$ python -q
>>> import numpy as np
>>> np.set_printoptions(precision=2, suppress=True, linewidth=160)
>>> rd = lambda a: np.round(a, 2) + 0
>>> arr = np.loadtxt("a.csv", delimiter=",")
>>> arr
array([[ 1.,  0.,  0.],
       [ 0.,  1.,  0.],
       [-3.,  1.,  1.]])
>>> # triangular
>>> U, s, vt = np.linalg.svd(arr, full_matrices=False)
>>> rd(s)
array([3.45, 1.  , 0.29])
>>> np.abs(U[:, 0]).round(6).argmax()
np.int64(2)
>>> rd(U.T @ U)
array([[1., 0., 0.],
       [0., 1., 0.],
       [0., 0., 1.]])
>>> rd(vt @ vt.T)
array([[1., 0., 0.],
       [0., 1., 0.],
       [0., 0., 1.]])
>>> rng = np.random.default_rng(303)
>>> idx = rng.permutation(3)
>>> idx
array([0, 2, 1])
>>> M2 = arr[idx][:, idx]
>>> np.allclose(M2, arr)
False
>>> np.diag(M2)
array([1., 1., 1.])
>>> M2
array([[ 1.,  0.,  0.],
       [-3.,  1.,  1.],
       [ 0.,  0.,  1.]])
>>> rd(np.linalg.matrix_power(arr - np.diag(np.diag(arr)), 3))
array([[0., 0., 0.],
       [0., 0., 0.],
       [0., 0., 0.]])
>>> [int(np.linalg.matrix_rank(np.linalg.matrix_power(arr, p))) for p in range(1, 4)]
[3, 3, 3]
>>> np.linalg.matrix_rank(arr - arr[0, 0] * np.eye(3))
np.int64(1)
>>> M2 = np.linalg.inv(arr)
>>> rd(np.linalg.det(arr) * M2)
array([[ 1.,  0.,  0.],
       [ 0.,  1.,  0.],
       [ 3., -1.,  1.]])
>>> np.allclose(M2, arr.T)
False
>>> A = np.load("mat.npy")
>>> A
array([[-0.7, -0.4, -0.4,  2.4],
       [ 0.1,  1. , -0.8, -2.4],
       [-0.3, -0.4,  0. , -3.3],
       [ 1. ,  0.7,  1.5, -5.4]])
>>> P = np.triu(np.array([[2, 1, 0, 3], [3, 1, 5, 2], [2, 2, 4, 4], [3, 1, 5, 0]]), 1) + np.eye(4)
>>> M2 = P @ A @ np.linalg.inv(P)
>>> np.linalg.matrix_rank(M2)
np.int64(4)
>>> rd(M2)
array([[  2.4,   0.3,   1.8, -31.2],
       [  0.6,  -0.2,   3.2, -43.9],
       [  3.7,  -1.3,  12.5, -83.4],
       [  1. ,  -0.3,   3. , -19.8]])
>>> rd(np.trace(M2)), rd(np.trace(A))
(np.float64(-5.1), np.float64(-5.1))
>>> rd(P @ A - A @ P)
array([[  3.1,   3.8,   5.7, -14.1],
       [  0.5,  -0.7,  -2. , -26.4],
       [  4. ,   3.1,   8. , -19.9],
       [  0. ,  -1. ,  -3.5, -10.4]])
>>> rd(np.linalg.det(M2))
np.float64(-3.37)
>>> Q = A.astype(float).copy()
>>> for j in range(4):
...     Q[:, j] -= Q[:, :j] @ (Q[:, :j].T @ Q[:, j])
...     Q[:, j] /= np.linalg.norm(Q[:, j])
... 
>>> rd(Q.T @ Q)
array([[1., 0., 0., 0.],
       [0., 1., 0., 0.],
       [0., 0., 1., 0.],
       [0., 0., 0., 1.]])
